In [1]: import numpy as np

In [2]: import numpy.linalg as la

In [3]: np.set_printoptions(suppress=True, linewidth=120)

In [4]: mat = np.loadtxt("test11.csv", delimiter=",")

In [5]: mat
Out[5]: 
array([[  4.,   2.,  -1.,  -1.,   3.,  -2.,   5.,   1.,   4.,   1.],
       [  5.,  -2.,  -8.,  -1.,   1.,   1.,   5.,  -4.,   1.,   5.],
       [  4.,  -9.,   2.,  -6.,   8.,  -4.,   2.,   0.,   2.,   4.],
       [  6.,  -9.,  14.,  -8.,  10.,  -8.,  -2.,   9.,   6.,  -5.],
       [  5.,  -7.,   3.,   0.,  -5.,  -6.,  -5.,   5.,  -4.,  -1.],
       [  3.,  -4.,  15.,  -5.,  10., -10.,  -7.,   8.,  -3.,  -2.],
       [  4.,   3.,   5.,   0.,   3.,  -5.,  -4.,   4.,  -4.,  -1.],
       [  4.,   0.,  -6.,   2.,   4.,   8.,   6.,  -4.,   0.,   2.],
       [ -1.,   5.,  -2.,  -2.,   5.,   3.,   5.,  -2.,  -4.,  -2.],
       [ -2.,  -5.,   5.,  -2.,   3.,  -1.,  -2.,   2.,   3.,  -4.],
       [  8.,  -4.,   8.,  -2.,   3.,  -3., -10.,   8.,  -2.,  -4.],
       [ 11.,  -6.,  -7.,   5.,  -3.,  -2.,   5.,   0.,   3.,   9.],
       [  0.,   0.,   0.,   0.,   0.,   0.,   0.,   0.,   0.,   0.],
       [  7.,   1.,   0.,  -8.,   5.,  -7.,   5.,   3.,   2.,  -3.],
       [  2.,   0.,   7.,  -8.,  15.,  -4.,   7.,   3.,   1.,  -2.],
       [ -2.,  -2.,   1.,  -7.,   5.,  -5.,   2.,   0.,   0.,  -3.],
       [  3.,  -5.,   9.,  -6.,  10.,  -7.,   2.,   5.,   5.,   0.],
       [  5.,  -5.,  -4.,   4.,  -1.,   5.,   1.,  -2.,   4.,   4.],
       [  3.,  -5.,   8.,  -2.,   6.,  -3.,  -8.,   6.,   0.,  -3.]])

In [6]: P = mat @ la.solve(mat.T @ mat, mat.T)

In [7]: np.round(P @ mat[:, 9], 2) + 0
Out[7]: array([ 1.,  5.,  4., -5., -1., -2., -1.,  2., -2., -4., -4.,  9.,  0., -3., -2., -3.,  0.,  4., -3.])

In [8]: np.round(np.trace(P), 2)
Out[8]: np.float64(10.0)

In [9]: np.round(np.diag(P), 2)
Out[9]: 
array([0.31, 0.37, 0.62, 0.61, 0.77, 0.59, 0.59, 0.57, 0.41, 0.55, 0.67, 0.77, 0.  , 0.66, 0.55, 0.55, 0.33, 0.41,
       0.67])

In [10]: u = np.array([1, 1])

In [11]: np.convolve(mat[1], u)
Out[11]: array([  5.,   3., -10.,  -9.,   0.,   2.,   6.,   1.,  -3.,   6.,   5.])

In [12]: J = np.loadtxt("case15.csv", delimiter=",")

In [13]: J
Out[13]: 
array([[  2.8 ,  -6.34, -12.62,   7.73,  -1.42,  -3.51],
       [  2.81,  -6.34, -12.6 ,   7.71,  -1.37,  -3.49],
       [ -2.39,   5.41,  10.78,  -6.64,   1.21,   3.03],
       [ -1.63,   3.6 ,   7.17,  -4.38,   0.78,   2.01],
       [  3.61,  -8.13, -16.21,   9.91,  -1.77,  -4.49],
       [  3.57,  -8.12, -16.21,   9.9 ,  -1.81,  -4.5 ],
       [ -2.  ,   4.53,   9.02,  -5.47,   0.98,   2.49],
       [ -1.55,   3.59,   7.22,  -4.39,   0.79,   2.02],
       [ -3.2 ,   7.21,  14.41,  -8.83,   1.59,   4.  ],
       [ -1.62,   3.59,   7.19,  -4.43,   0.83,   2.  ],
       [ -1.61,   3.57,   7.2 ,  -4.41,   0.8 ,   1.99]])

In [14]: Uu, s, Vt = la.svd(J)

In [15]: print(np.argmax(s[:-1] / (s[1:] + 1e-6)) + 1)
1

In [16]: s.round(2)
Out[16]: array([50.68,  0.09,  0.08,  0.05,  0.04,  0.03])

In [17]: M2 = Uu[:, :1] @ np.diag(s[:1]) @ Vt[:1]

In [18]: round(np.abs(J - M2).max(), 2)
Out[18]: np.float64(0.05)

In [19]: la.matrix_rank(M2)
Out[19]: np.int64(1)

In [20]: print(round(float(la.norm(J - M2) / la.norm(J)), 2))
0.0

In [21]: la.matrix_rank(J, rtol=0.05)
Out[21]: np.int64(1)

In [22]: W0 = np.load("x.npy")

In [23]: print(W0)
[[0 0 0 0 0 0 0 0 0 0 0 0]
 [0 0 0 0 0 0 0 0 0 0 0 0]
 [0 0 2 0 0 0 0 0 0 0 0 0]
 [0 0 0 0 0 0 0 0 0 0 0 0]
 [0 0 0 0 1 0 0 0 0 0 0 0]
 [0 0 0 0 0 2 0 0 0 0 0 0]
 [0 0 0 0 0 0 0 0 0 0 0 0]
 [0 0 0 0 0 0 0 0 0 0 0 0]
 [0 0 0 0 0 0 0 0 0 0 0 0]
 [0 0 0 0 0 0 0 0 0 2 0 0]
 [0 0 0 0 0 0 0 0 0 0 2 0]
 [0 0 0 0 0 0 0 0 0 0 0 1]]

In [24]: w, evecs = la.eigvalsh(W0)
ValueError: too many values to unpack (expected 2)


In [25]: w, evecs = la.eigh(W0)

In [26]: print(np.unique(w.round(6) + 0, return_counts=True)[1])
[6 2 4]

In [27]: np.round(la.eigvalsh(W0 + 4 * np.eye(12)), 2)
Out[27]: array([4., 4., 4., 4., 4., 4., 5., 5., 6., 6., 6., 6.])

In [28]: np.round(la.svd(W0, compute_uv=False), 2)
Out[28]: array([2., 2., 2., 2., 1., 1., 0., 0., 0., 0., 0., 0.])

In [29]: print(w.sum(), np.trace(W0))
10.0 10

In [30]: print(evecs @ np.diag(w) @ evecs.T)
[[0. 0. 0. 0. 0. 0. 0. 0. 0. 0. 0. 0.]
 [0. 0. 0. 0. 0. 0. 0. 0. 0. 0. 0. 0.]
 [0. 0. 2. 0. 0. 0. 0. 0. 0. 0. 0. 0.]
 [0. 0. 0. 0. 0. 0. 0. 0. 0. 0. 0. 0.]
 [0. 0. 0. 0. 1. 0. 0. 0. 0. 0. 0. 0.]
 [0. 0. 0. 0. 0. 2. 0. 0. 0. 0. 0. 0.]
 [0. 0. 0. 0. 0. 0. 0. 0. 0. 0. 0. 0.]
 [0. 0. 0. 0. 0. 0. 0. 0. 0. 0. 0. 0.]
 [0. 0. 0. 0. 0. 0. 0. 0. 0. 0. 0. 0.]
 [0. 0. 0. 0. 0. 0. 0. 0. 0. 2. 0. 0.]
 [0. 0. 0. 0. 0. 0. 0. 0. 0. 0. 2. 0.]
 [0. 0. 0. 0. 0. 0. 0. 0. 0. 0. 0. 1.]]

In [31]: w
Out[31]: array([0., 0., 0., 0., 0., 0., 1., 1., 2., 2., 2., 2.])

In [32]: Uu, s, Vt = la.svd(W0)

In [33]: evecs = Vt[:(s > 1e-8).sum()]

In [34]: rng = np.random.default_rng(61)

In [35]: x = W0[8] + 5 * W0[9] + rng.integers(2) * np.eye(12)[0]

In [36]: x
Out[36]: array([ 0.,  0.,  0.,  0.,  0.,  0.,  0.,  0.,  0., 10.,  0.,  0.])

In [37]: np.allclose(evecs.T @ evecs @ x, x)
Out[37]: True

In [38]: round(la.norm(x - evecs.T @ evecs @ x), 2)
Out[38]: np.float64(0.0)

In [39]: arr = np.loadtxt("out4.csv", delimiter=",")

In [40]: arr
Out[40]: 
array([[-1., -3.,  0.,  0.,  0.,  0.,  0.,  0.,  0.,  0.,  0.,  0.,  0.],
       [-3., -1., -3.,  0.,  0.,  0.,  0.,  0.,  0.,  0.,  0.,  0.,  0.],
       [ 0., -3.,  0., -3.,  0.,  0.,  0.,  0.,  0.,  0.,  0.,  0.,  0.],
       [ 0.,  0., -3.,  0., -3.,  0.,  0.,  0.,  0.,  0.,  0.,  0.,  0.],
       [ 0.,  0.,  0., -3.,  2., -3.,  0.,  0.,  0.,  0.,  0.,  0.,  0.],
       [ 0.,  0.,  0.,  0., -3., -1., -3.,  0.,  0.,  0.,  0.,  0.,  0.],
       [ 0.,  0.,  0.,  0.,  0., -3., -1., -3.,  0.,  0.,  0.,  0.,  0.],
       [ 0.,  0.,  0.,  0.,  0.,  0., -3.,  1., -3.,  0.,  0.,  0.,  0.],
       [ 0.,  0.,  0.,  0.,  0.,  0.,  0., -3.,  2., -3.,  0.,  0.,  0.],
       [ 0.,  0.,  0.,  0.,  0.,  0.,  0.,  0., -3., -1., -3.,  0.,  0.],
       [ 0.,  0.,  0.,  0.,  0.,  0.,  0.,  0.,  0., -3.,  2., -3.,  0.],
       [ 0.,  0.,  0.,  0.,  0.,  0.,  0.,  0.,  0.,  0., -3.,  0., -3.],
       [ 0.,  0.,  0.,  0.,  0.,  0.,  0.,  0.,  0.,  0.,  0., -3.,  0.]])

In [41]: blk = np.stack([arr, -1 * arr, arr[::-1]])

In [42]: la.matrix_rank(blk)
Out[42]: array([13, 13, 13])

In [43]: print(la.matrix_rank(blk.reshape(3, -1)))
2

In [44]: print(np.einsum("bij,cij->bc", blk, blk))
[[ 234. -234.   37.]
 [-234.  234.  -37.]
 [  37.  -37.  234.]]

In [45]: np.unravel_index(np.abs(arr).argmax(), arr.shape)
Out[45]: (np.int64(0), np.int64(1))

In [46]: np.abs(arr).max()
Out[46]: np.float64(3.0)

In [47]: q, R = la.qr(arr)

In [48]: print(np.round(np.abs(np.diag(R)), 2))
[3.16 3.92 3.09 3.54 3.04 3.46 3.   3.37 3.11 3.39 3.41 3.24 1.33]

In [49]: print(np.round(np.sort(np.abs(la.eigvals(arr))), 2))
[0.46 1.3  1.38 2.44 2.86 3.41 3.81 4.79 5.1  5.39 5.86 5.94 6.5 ]

In [50]: np.allclose(arr @ arr.T, arr.T @ arr)
Out[50]: True

In [51]: F = np.load("block6.npy")

In [52]: print(F)
[[ 1  0  0  0  0  0]
 [-1  3  0  0  0  0]
 [ 0 -1  2  0  0  0]
 [-3  0  3  2  0  0]
 [-2  1  0  1 -2  0]
 [ 2  0  0  2  3 -3]]

In [53]: print(np.round(la.norm(F, axis=1), 2))
[1.   3.16 2.24 4.69 3.16 5.1 ]

In [54]: round(float(la.norm(F, "nuc")), 2)
Out[54]: 17.38

In [55]: np.round(la.norm(F[3] - F[2]), 2)
Out[55]: np.float64(3.87)

In [56]: round(float(la.norm(F[3], 1)), 2), np.round(la.norm(F[3], np.inf), 2)
Out[56]: (8.0, np.float64(3.0))

In [57]: lab = rng.permutation(6)

In [58]: lab
Out[58]: array([4, 3, 0, 2, 1, 5])

In [59]: M2 = F[lab][:, lab]

In [60]: np.trace(M2)
Out[60]: np.int64(3)

In [61]: np.allclose(M2, F)
Out[61]: False

In [62]: round(float(la.det(M2)), 2), np.round(la.det(F[lab]), 2)
Out[62]: (72.0, np.float64(72.0))

In [63]: print(np.round(np.sort(np.abs(la.eigvals(M2))), 2))
[1. 2. 2. 2. 3. 3.]

In [64]: X = np.loadtxt("mat.csv", delimiter=",")

In [65]: print(X)
[[-0.7   0.4  -0.9   0.3   0.3  -1.2  -0.5   2.6  -0.7  -1.6  -0.9   1.8  -1.1   0.3 ]
 [-1.    0.7  -0.4   0.1   0.9   1.6  -0.1   0.9   0.3  -0.1  -0.8  -0.8  -0.1   0.8 ]
 [ 1.   -1.4   1.2  -0.6   0.    0.6   0.1   1.7   0.4   0.9  -0.9  -0.9  -0.2   0.  ]
 [ 1.5  -0.8   0.4   0.6  -0.1  -0.4  -0.2  -0.7   0.   -0.1   0.5   1.3   0.3   1.1 ]
 [ 0.4   1.   -0.4   0.3   0.2   2.3   1.5  -0.3   2.1  -1.7  -0.9  -0.1  -0.2   0.7 ]
 [ 1.   -0.5   0.1  -0.5   0.9  -1.2  -0.6  -0.7  -1.7  -0.6  -0.6  -0.5  -1.6  -1.  ]
 [-0.4   2.7  -2.3   0.9   1.   -0.8  -0.2   0.4   0.5  -0.6  -0.4  -1.4   1.7  -0.5 ]
 [ 1.22 -1.    1.26  0.02 -0.02 -0.14 -0.25 -1.04 -0.23 -0.01  0.53  1.34  0.33  1.45]
 [ 1.9   0.2  -1.1  -0.7   0.9   1.4  -1.    0.2  -1.2   0.8   0.5   0.   -0.1  -0.9 ]
 [ 0.6  -1.8   0.6  -0.7  -1.3  -1.2   2.1   0.   -2.   -1.8  -0.9   0.5  -1.3  -1.6 ]
 [ 0.8   1.4   0.4   0.4   0.5  -0.1  -0.2  -0.9  -0.7   0.2   0.2   2.1   1.   -0.3 ]
 [-0.9  -0.6  -0.8   0.2  -1.2   0.9  -1.2  -0.6   1.2   1.4   2.6  -1.1   0.4  -0.3 ]
 [ 1.3   0.    0.4  -1.1  -1.   -0.7   1.   -2.4  -1.5  -1.7   1.2  -1.   -1.5   0.5 ]
 [-2.9  -0.4   0.7  -0.2   0.2  -0.9  -2.5  -1.5  -0.3   0.2   1.4  -0.6   2.2   0.9 ]
 [ 0.9   1.2   1.5  -1.6  -1.9   0.8   0.7  -0.6  -0.7   1.    0.9  -1.2  -0.3  -1.2 ]]

In [66]: q, R = la.qr(X)

In [67]: round(np.trace(q @ q.T), 2)
Out[67]: np.float64(14.0)

In [68]: q.shape, R.shape
Out[68]: ((15, 14), (14, 14))

In [69]: np.round(np.abs(np.diag(R)), 2)
Out[69]: array([4.89, 4.43, 3.19, 2.11, 2.68, 4.09, 3.3 , 4.08, 1.78, 2.45, 0.61, 1.75, 2.1 , 1.13])
